In [1]: import numpy as np

In [2]: np.set_printoptions(precision=1, suppress=True, linewidth=100, sign=" ")

In [3]: J = np.load("run17.npy")

In [4]: J
Out[4]: 
array([[-1,  4,  1, -4, -2],
       [ 2,  6,  5,  1, -3],
       [-2,  0, -2, -4,  0]])

In [5]: # rank 2

In [6]: U, s, Vt = np.linalg.svd(J)

In [7]: np.argmax(s[:-1] / (s[1:] + 1e-6)) + 1
Out[7]: np.int64(2)

In [8]: s.round(1) + 0
Out[8]: array([ 9.6,  6.7,  0. ])

In [9]: M2 = U[:, :2] @ np.diag(s[:2]) @ Vt[:2]

In [10]: round(float(np.abs(J - M2).max()), 1)
Out[10]: 0.0

In [11]: np.linalg.matrix_rank(M2)
Out[11]: np.int64(2)

In [12]: np.round(np.linalg.norm(J - M2, 2), 1), round(float(s[2]), 1)
Out[12]: (np.float64(0.0), 0.0)

In [13]: M2.round(1) + 0
Out[13]: 
array([[-1.,  4.,  1., -4., -2.],
       [ 2.,  6.,  5.,  1., -3.],
       [-2.,  0., -2., -4.,  0.]])

In [14]: np.linalg.matrix_rank(J, rtol=0.05)
Out[14]: np.int64(2)

In [15]: rng = np.random.default_rng(403189)

In [16]: mat = (rng.random((2, 2)) < 0.3) + np.eye(2)

In [17]: mat /= mat.sum(axis=1, keepdims=True)

In [18]: mat
Out[18]: 
array([[ 1. ,  0. ],
       [ 0.3,  0.7]])

In [19]: # triangular

In [20]: ev, V = np.linalg.eig(mat)

In [21]: np.sort(np.linalg.eigvals(mat.T))
Out[21]: array([ 0.7,  1. ])

In [22]: round(float(np.prod(ev)), 1)
Out[22]: 0.7

In [23]: np.kron(np.eye(2, dtype=int), mat)
Out[23]: 
array([[ 1. ,  0. ,  0. ,  0. ],
       [ 0.3,  0.7,  0. ,  0. ],
       [ 0. ,  0. ,  1. ,  0. ],
       [ 0. ,  0. ,  0.3,  0.7]])

In [24]: np.poly(mat)
Out[24]: array([ 1. , -1.7,  0.7])

In [25]: K = np.arange(15).reshape(5, 3) + -1

In [26]: K
Out[26]: 
array([[-1,  0,  1],
       [ 2,  3,  4],
       [ 5,  6,  7],
       [ 8,  9, 10],
       [11, 12, 13]])

In [27]: # rank 2

In [28]: U, s, Vt = np.linalg.svd(K)

In [29]: V = Vt[:(s > 1e-8).sum()]

In [30]: x0 = K[2] + -2 * K[4] + rng.integers(2) * np.eye(3)[0]

In [31]: x0
Out[31]: array([-16., -18., -19.])

In [32]: np.allclose(V.T @ V @ x0, x0)
Out[32]: False

In [33]: np.linalg.matrix_rank(np.vstack([K, x0]))
Out[33]: np.int64(3)

In [34]: np.abs(np.diag(np.linalg.qr(K)[1])) > 1e-9
Out[34]: array([ True,  True, False])

In [35]: round(float(np.trace(np.linalg.pinv(K) @ K)), 1)
Out[35]: 2.0

In [36]: K @ np.linalg.pinv(K) @ K
Out[36]: 
array([[-1.,  0.,  1.],
       [ 2.,  3.,  4.],
       [ 5.,  6.,  7.],
       [ 8.,  9., 10.],
       [11., 12., 13.]])

In [37]: try:
    ...:     np.linalg.inv(K)
    ...: except np.linalg.LinAlgError as e:
    ...:     print("failed:", e)
    ...: 
failed: Last 2 dimensions of the array must be square

In [38]: E = np.arange(12).reshape(3, 4) + -1

In [39]: E
Out[39]: 
array([[-1,  0,  1,  2],
       [ 3,  4,  5,  6],
       [ 7,  8,  9, 10]])

In [40]: M2 = E[0, 0] * E[1:] - np.outer(E[1:, 0], E[0])

In [41]: M2
Out[41]: 
array([[  0,  -4,  -8, -12],
       [  0,  -8, -16, -24]])

In [42]: np.linalg.matrix_rank(M2), np.linalg.matrix_rank(E)
Out[42]: (np.int64(1), np.int64(2))

In [43]: E[:, 0] / E[0, 0]
Out[43]: array([ 1., -3., -7.])

In [44]: A = np.array([[2, 0, 0], [0, 0, 2], [0, -1, 0]])

In [45]: A
Out[45]: 
array([[ 2,  0,  0],
       [ 0,  0,  2],
       [ 0, -1,  0]])

In [46]: np.einsum("ii->", A)
Out[46]: np.int64(2)

In [47]: np.linalg.eigvals(A)
Out[47]: array([ 0.+1.4j,  0.-1.4j,  2.+0.j ])

In [48]: np.round(np.linalg.det(2 * A), 1), np.round(np.linalg.det(A), 1)
Out[48]: (np.float64(32.0), np.float64(4.0))

In [49]: Q = A.astype(float).copy()

In [50]: for j in range(3):
    ...:     Q[:, j] -= Q[:, :j] @ (Q[:, :j].T @ Q[:, j])
    ...:     Q[:, j] /= np.linalg.norm(Q[:, j])
    ...: 

In [51]: Q.T @ Q
Out[51]: 
array([[ 1.,  0.,  0.],
       [ 0.,  1.,  0.],
       [ 0.,  0.,  1.]])

In [52]: Q.T @ A
Out[52]: 
array([[ 2.,  0.,  0.],
       [ 0.,  1.,  0.],
       [ 0.,  0.,  2.]])

In [53]: M2 = A / np.sqrt((A ** 2).mean(axis=1, keepdims=True))

In [54]: A - A.mean(axis=1, keepdims=True)
Out[54]: 
array([[ 1.3, -0.7, -0.7],
       [-0.7, -0.7,  1.3],
       [ 0.3, -0.7,  0.3]])

In [55]: np.linalg.matrix_rank(M2) == np.linalg.matrix_rank(A)
Out[55]: np.True_

In [56]: W0 = np.loadtxt("arr.csv", delimiter=",")

In [57]: W0.round(1) + 0
Out[57]: 
array([[ 0.4, -0.5,  2. ,  0.5],
       [-0.5,  0.6,  2. , -1.8],
       [ 0.9,  2.8,  2. ,  0. ],
       [ 2.3,  4.4,  2. ,  1.9],
       [ 1.6,  3.7,  2. ,  1. ],
       [ 1.4,  2.4,  2. ,  1.2],
       [ 0.4, -1. ,  2. ,  0.7],
       [ 2.6,  3. ,  2. ,  3.2],
       [ 0.5,  0.4,  2. ,  0.4],
       [ 1.4,  0.5,  2. ,  2. ],
       [ 1.2, -0.1,  2. ,  1.9],
       [ 1.7,  3.8,  2. ,  1.1],
       [-1.6, -3. ,  2. , -2.1],
       [ 5.9,  5.4,  2. ,  8.6],
       [-0.8, -0.4,  2. , -1.8],
       [ 0. ,  2.4,  2. , -1.7],
       [ 0.7,  2. ,  2. , -0.1],
       [ 1.5,  0.4,  2. ,  2.3],
       [ 1.8,  1.9,  2. ,  2.2],
       [ 3. ,  1.3,  2. ,  4.9],
       [ 1.7,  1.4,  2. ,  2.1]])

In [58]: np.round(np.linalg.norm(W0), 1)
Out[58]: np.float64(21.1)

In [59]: W0.sum(axis=0)
Out[59]: array([ 26.3,  31.4,  42. ,  26.4])

In [60]: np.round(np.abs(W0).max(), 1)
Out[60]: np.float64(8.6)

In [61]: np.round(W0 - W0[0], 1) + 0
Out[61]: 
array([[ 0. ,  0. ,  0. ,  0. ],
       [-0.9,  1.1,  0. , -2.3],
       [ 0.6,  3.3,  0. , -0.5],
       [ 1.9,  4.9,  0. ,  1.4],
       [ 1.3,  4.2,  0. ,  0.5],
       [ 1.1,  2.9,  0. ,  0.7],
       [ 0. , -0.5,  0. ,  0.2],
       [ 2.2,  3.5,  0. ,  2.7],
       [ 0.2,  0.9,  0. , -0.1],
       [ 1. ,  1. ,  0. ,  1.5],
       [ 0.8,  0.4,  0. ,  1.4],
       [ 1.4,  4.3,  0. ,  0.6],
       [-1.9, -2.5,  0. , -2.6],
       [ 5.5,  5.9,  0. ,  8.1],
       [-1.1,  0.1,  0. , -2.3],
       [-0.4,  2.9,  0. , -2.2],
       [ 0.3,  2.5,  0. , -0.6],
       [ 1.1,  0.9,  0. ,  1.8],
       [ 1.5,  2.4,  0. ,  1.7],
       [ 2.7,  1.8,  0. ,  4.4],
       [ 1.3,  1.9,  0. ,  1.6]])

In [62]: W0.shape
Out[62]: (21, 4)

In [63]: np.linalg.matrix_rank(W0)
Out[63]: np.int64(3)

In [64]: W0.mean(axis=0)
Out[64]: array([ 1.3,  1.5,  2. ,  1.3])
